% python3 -q
>>> import numpy as np
>>> import numpy.linalg as la
>>> np.set_printoptions(suppress=True, linewidth=140)
>>> rd = lambda a: np.round(a, 3) + 0
>>> K = np.load("arr.npy")
>>> print(K)
[[ 1 -1  1 -1  1 -1  1 -1]
 [ 1  1 -1 -1 -1 -1  1  1]]
>>> print(K.sum(axis=1))
[0 0]
>>> print(rd(la.svd(K, compute_uv=False)))
[2.828 2.828]
>>> print(rd(la.norm(K)))
4.0
>>> K[2]
Traceback (most recent call last):
  File "<python-input-9>", line 1, in <module>
    K[2]
    ~^^^
IndexError: index 2 is out of bounds for axis 0 with size 2
>>> print(K.shape)
(2, 8)
>>> print(K.sum(axis=0))
[ 2  0  0 -2  0 -2  2  0]
>>> print(np.abs(K).max())
1
>>> f = np.array([2, 0, 1])
>>> print(np.array([np.convolve(row, f, "same") for row in K]))
[[-2  3 -3  3 -3  3 -3  1]
 [ 2 -1 -1 -3 -3  1  1  1]]
>>> print(np.correlate(K[1], K[0], "full"))
[-1  0  1  0  1  0 -1  0  1  0 -1  0 -1  0  1]
>>> print(np.cross(K[1, :3], K[0, :3]))
[ 0 -2 -2]
>>> f, v = K[1], K[0]
>>> print(f @ v)
0
>>> print(f @ f)
8
>>> pr = (f @ v) / (f @ f) * f
>>> print((v - pr) @ f)
0.0
>>> print(pr)
[ 0.  0. -0. -0. -0. -0.  0.  0.]
>>> print(v - pr)
[ 1. -1.  1. -1.  1. -1.  1. -1.]
>>> print(rd(la.norm(f + v) ** 2 + la.norm(f - v) ** 2))
32.0
>>> print(la.matrix_rank(np.outer(f, v)))
1
>>> B = np.array([[2, -3], [2, 3], [-1, 1], [-3, 1], [3, -3], [1, 0], [3, 2], [2, -1]])
>>> print(np.einsum("ij,ij->i", K, K))
[8 8]
>>> print(np.einsum("ij->j", K))
[ 2  0  0 -2  0 -2  2  0]
>>> print(np.einsum("ik,kj->ij", K, B))
[[ 5 -6]
 [ 9  2]]
>>> print(la.matrix_rank(np.vstack([K, B.T])))
4
>>> print(B.T @ K.T)
[[ 5  9]
 [-6  2]]
>>> m1 = np.loadtxt("dump.csv", delimiter=",")
>>> print(rd(m1))
[[-2.9   -3.115  2.624]
 [-0.456  4.084  2.848]
 [ 1.228 -3.286 -3.563]
 [ 2.6    3.886 -1.772]
 [-2.885 -0.362  4.068]
 [ 2.374 -1.306 -4.202]
 [ 0.82  -3.748 -3.207]
 [-2.295  1.493  4.184]
 [-3.043 -1.784  3.544]
 [ 3.008  1.174 -3.818]
 [-1.998  2.105  4.072]
 [-0.104 -4.475 -2.228]
 [-2.219  1.66   4.162]
 [ 2.852  0.205 -4.102]
 [ 0.836  4.756  1.298]
 [ 1.245 -3.264 -3.577]
 [-3.022 -1.329  3.755]
 [ 0.845 -3.722 -3.23 ]
 [-0.596  3.963  2.99 ]
 [ 0.999 -3.557 -3.369]
 [-0.566 -4.683 -1.657]
 [ 2.828  0.103 -4.122]
 [-1.659 -4.716 -0.062]
 [-1.296  3.199  3.618]
 [ 2.328 -1.416 -4.192]]
>>> # null space of dimension 1
>>> rank = la.matrix_rank(m1)
>>> print(rank)
2
>>> N = la.svd(m1)[2][rank:].T
>>> print(rd(N @ N.T))
[[ 0.63  -0.227  0.426]
 [-0.227  0.082 -0.154]
 [ 0.426 -0.154  0.289]]
